% ipython --no-banner

In [1]: import numpy as np

In [2]: np.set_printoptions(precision=2, suppress=True, linewidth=140)

In [3]: cent = np.array([[-0.3, -0.5, 1.8, 0.7], [-2.3, 0.5, 0.3, -1.5]])

In [4]: rng = np.random.default_rng(9784)

In [5]: X = np.array([[-1, -1],
   ...:     [-3, -2],
   ...:     [-7, 8],
   ...:     [2, -8],
   ...:     [8, -6],
   ...:     [0, 7],
   ...:     [4, -4],
   ...:     [-9, -6],
   ...:     [-5, -2],
   ...:     [8, 9],
   ...:     [-1, -4],
   ...:     [-7, -3],
   ...:     [3, 8],
   ...:     [1, -8],
   ...:     [7, 0],
   ...:     [-9, -7],
   ...:     [-6, 2],
   ...:     [2, -2],
   ...:     [2, -9],
   ...:     [0, -9],
   ...:     [2, 8],
   ...:     [2, 3],
   ...:     [-5, 1],
   ...:     [4, -5],
   ...:     [6, 0]]) @ cent + 0.05 * rng.normal(size=(25, 4))

In [6]: print(X.round(2) + 0)
[[  2.59   0.    -2.04   0.75]
 [  5.56   0.55  -5.97   0.91]
 [-16.33   7.59 -10.28 -16.85]
 [ 17.78  -5.04   1.23  13.37]
 [ 11.53  -6.98  12.61  14.65]
 [-16.12   3.54   2.16 -10.49]
 [  8.02  -4.     6.02   8.74]
 [ 16.51   1.57 -17.99   2.6 ]
 [  6.09   1.5   -9.55  -0.44]
 [-23.13   0.57  16.98  -7.85]
 [  9.53  -1.55  -3.01   5.24]
 [  9.05   2.02 -13.54  -0.44]
 [-19.26   2.48   7.81  -9.98]
 [ 18.06  -4.44  -0.62  12.57]
 [ -2.08  -3.52  12.6    4.86]
 [ 18.79   1.02 -18.15   4.23]
 [ -2.82   3.94 -10.2   -7.12]
 [  3.98  -2.09   2.96   4.49]
 [ 20.13  -5.53   0.89  14.93]
 [ 20.61  -4.49  -2.72  13.49]
 [-18.96   2.97   6.01 -10.48]
 [ -7.46   0.41   4.4   -3.04]
 [ -0.83   3.    -8.78  -5.01]
 [ 10.27  -4.51   5.68  10.26]
 [ -1.79  -2.98  10.85   4.26]]

In [7]: out = np.c_[X[:, :2] @ np.array([[0, 4], [-5, -7]]), np.array([5, 8, 8, 8, 9, 9, 7, 9, 2, 6, 8, 7, 5, 3, 0, 0, 8, 0, 0, 2, 0, 8, 3, 7, 0])]

In [8]: print(out)
[[  -0.02   10.35    5.  ]
 [  -2.77   18.36    8.  ]
 [ -37.97 -118.49    8.  ]
 [  25.22  106.42    8.  ]
 [  34.91   95.      9.  ]
 [ -17.71  -89.26    9.  ]
 [  20.01   60.1     7.  ]
 [  -7.85   55.06    9.  ]
 [  -7.48   13.88    2.  ]
 [  -2.86  -96.54    6.  ]
 [   7.77   49.      8.  ]
 [ -10.09   22.08    7.  ]
 [ -12.4   -94.38    5.  ]
 [  22.21  103.31    3.  ]
 [  17.58   16.29    0.  ]
 [  -5.09   68.06    0.  ]
 [ -19.69  -38.86    8.  ]
 [  10.44   30.53    0.  ]
 [  27.66  119.23    0.  ]
 [  22.43  113.83    2.  ]
 [ -14.85  -96.63    0.  ]
 [  -2.07  -32.74    8.  ]
 [ -15.02  -24.34    3.  ]
 [  22.55   72.63    7.  ]
 [  14.89   13.68    0.  ]]

In [9]: print(np.round(np.linalg.norm(out - X @ np.linalg.lstsq(X, out)[0], axis=0), 2) + 0)
[ 0.    0.   29.27]

In [10]: print(np.linalg.matrix_rank(np.c_[X, out]))
5

In [11]: print(np.round(np.linalg.lstsq(X, out[:, 0])[0], 2) + 0)
[ 0. -5.  0.  0.]

In [12]: def softmax(z):
    ...:     e = np.exp(z - z.max(axis=-1, keepdims=True))
    ...:     return e / e.sum(axis=-1, keepdims=True)
    ...: 

In [13]: print(np.round(softmax(out[7]), 2) + 0)
[0. 1. 0.]

In [14]: print(np.round(softmax(out[7] + -2), 2) + 0)
[0. 1. 0.]

In [15]: print(softmax(out).sum(axis=1))
[1. 1. 1. 1. 1. 1. 1. 1. 1. 1. 1. 1. 1. 1. 1. 1. 1. 1. 1. 1. 1. 1. 1. 1. 1.]

In [16]: S = out @ out.T / np.sqrt(3)

In [17]: print(np.round(softmax(S)[7] @ out, 2) + 0)
[ 27.66 119.23   0.  ]

In [18]: print(softmax(S).round(6).argmax(axis=1))
[18 18  2 18 18  2 18 18 18  2 18 18  2 18 18 18  2 18 18 18  2  2  2 18 18]

In [19]: dist = np.linalg.norm(X[:, None] - X[None], axis=-1)

In [20]: print(dist.shape)
(25, 25)

In [21]: print(np.flatnonzero(dist[15] < dist.mean() / 2))
[ 7 15]

In [22]: P = X @ np.linalg.solve(X.T @ X, X.T)

In [23]: print(np.allclose(P @ P, P))
True

In [24]: print(round(np.trace(P), 2))
4.0

In [25]: data = np.load("mat.npy")

In [26]: print(data)
[[2 1 2 3]
 [1 2 1 2]
 [2 1 2 1]
 [3 2 1 2]]

In [27]: evals, evecs = np.linalg.eig(data)

In [28]: print(np.sort(np.linalg.eigvals(np.linalg.inv(data))))
[-0.71  0.14  0.71  1.19]

In [29]: print(np.round(np.prod(evals), 2))
-12.0

In [30]: print(np.sort(np.linalg.eigvals(data @ data)))
[ 0.7  2.   2.  51.3]

In [31]: evals, evecs = np.linalg.eigh(data)

In [32]: print(np.round(evecs.T @ evecs, 2) + 0)
[[1. 0. 0. 0.]
 [0. 1. 0. 0.]
 [0. 0. 1. 0.]
 [0. 0. 0. 1.]]

In [33]: print((evals > 1e-8).sum(), (evals < -1e-8).sum())
3 1

In [34]: print(np.linalg.eigvalsh(data @ data))
[ 0.7  2.   2.  51.3]

In [35]: out = data / np.sqrt((data ** 2).mean(axis=1, keepdims=True))

In [36]: print(np.linalg.matrix_rank(out) == np.linalg.matrix_rank(data))
True

In [37]: print(np.linalg.norm(out, axis=1))
[2. 2. 2. 2.]

In [38]: print(np.linalg.matrix_rank(data - data.mean(axis=1, keepdims=True)))
3

In [39]: print(out[0])
[0.94 0.47 0.94 1.41]

In [40]: print(np.round(np.linalg.det(data[::-1]), 2))
-12.0

In [41]: print(np.kron(np.eye(2, dtype=int), data))
[[2 1 2 3 0 0 0 0]
 [1 2 1 2 0 0 0 0]
 [2 1 2 1 0 0 0 0]
 [3 2 1 2 0 0 0 0]
 [0 0 0 0 2 1 2 3]
 [0 0 0 0 1 2 1 2]
 [0 0 0 0 2 1 2 1]
 [0 0 0 0 3 2 1 2]]

In [42]: print(np.linalg.eigvals(data))
[ 7.16 -1.41  0.84  1.41]

In [43]: print(np.einsum("ii->", data))
8

In [44]: print(round(float(np.linalg.eigvals(data).sum().real), 2))
8.0

In [45]: print(np.round(np.linalg.det(2 * data), 2), round(float(np.linalg.det(data)), 2))
-192.0 -12.0

In [46]: out = np.array([[-3, 2, -1], [0, 2, -3]])

In [47]: cent = np.kron(out, data)

In [48]: print(np.linalg.matrix_rank(cent))
8

In [49]: print(cent)
[[-6 -3 -6 -9  4  2  4  6 -2 -1 -2 -3]
 [-3 -6 -3 -6  2  4  2  4 -1 -2 -1 -2]
 [-6 -3 -6 -3  4  2  4  2 -2 -1 -2 -1]
 [-9 -6 -3 -6  6  4  2  4 -3 -2 -1 -2]
 [ 0  0  0  0  4  2  4  6 -6 -3 -6 -9]
 [ 0  0  0  0  2  4  2  4 -3 -6 -3 -6]
 [ 0  0  0  0  4  2  4  2 -6 -3 -6 -3]
 [ 0  0  0  0  6  4  2  4 -9 -6 -3 -6]]

In [50]: print(round(np.linalg.norm(cent, 2), 2), round(float(np.linalg.norm(out, 2) * np.linalg.norm(data, 2)), 2))
32.44 32.44

In [51]: E = np.load("out19.npy")

In [52]: print(E)
[[145 100  -5  36]
 [100  96 -36  80]
 [ -5 -36  41 -72]
 [ 36  80 -72 133]]

In [53]: Uu, sigma, Vh = np.linalg.svd(E)

In [54]: print(np.argmax(sigma[:-1] / (sigma[1:] + 1e-6)) + 1)
3

In [55]: print(sigma.round(2) + 0)
[286.11 127.09   1.8    0.  ]

In [56]: out = Uu[:, :3] @ np.diag(sigma[:3]) @ Vh[:3]

In [57]: print(round(float(np.linalg.norm(E - out) / np.linalg.norm(E)), 2))
0.0

In [58]: print(np.linalg.matrix_rank(out))
3

In [59]: print(out)
[[145. 100.  -5.  36.]
 [100.  96. -36.  80.]
 [ -5. -36.  41. -72.]
 [ 36.  80. -72. 133.]]

In [60]: print(np.linalg.matrix_rank(E, rtol=0.05))
2

In [61]: evals, evecs = np.linalg.eigh(E)

In [62]: print(np.unique(evals.round(6) + 0, return_counts=True)[1])
[1 1 1 1]

In [63]: print(np.abs(evecs[:, -1]))
[0.55 0.57 0.26 0.55]

In [64]: print(np.round(evecs.T @ E @ evecs, 2) + 0)
[[  0.     0.     0.     0.  ]
 [  0.     1.8    0.     0.  ]
 [  0.     0.   127.09   0.  ]
 [  0.     0.     0.   286.11]]

In [65]: print(np.round(np.linalg.eigvalsh(E @ E), 2) + 0)
[    0.       3.25 16151.02 81858.73]

In [66]: print(evecs @ np.diag(evals) @ evecs.T)
[[145. 100.  -5.  36.]
 [100.  96. -36.  80.]
 [ -5. -36.  41. -72.]
 [ 36.  80. -72. 133.]]

In [67]: A = np.array([[3, 2, 1, -6, -3, -3],
    ...:     [-1, 3, -1, 0, -2, 0],
    ...:     [0, 1, 0, -2, 2, -1],
    ...:     [-1, 3, -3, -2, 3, -1],
    ...:     [-3, 1, -1, -6, 3, -3]])

In [68]: w1 = np.array([[7, -7, 1, 1, 3, -1],
    ...:     [7, -1, 7, -1, -6, -3],
    ...:     [-3, -5, 1, 3, -9, -3],
    ...:     [-7, -2, -5, -1, 9, 8],
    ...:     [7, 6, -1, 1, -7, -1],
    ...:     [-8, -8, 6, -7, -1, 0]])

In [69]: b = np.array([3, 2, 0, -2, 1, 3])

In [70]: hid = np.maximum(A @ w1 + b, 0)

In [71]: print(np.linalg.matrix_rank(hid))
5

In [72]: cent = np.array([[0, 1], [0, -2], [0, 0], [1, 2], [0, -2], [-2, 0]])

In [73]: print(hid @ cent)
[[ 26 132]
 [  0   0]
 [  8  12]
 [  0 -33]
 [ 21 -41]]

In [74]: print(w1 @ cent)
[[  3  17]
 [  5  19]
 [  9  31]
 [-17 -23]
 [  3  11]
 [ -7  -4]]
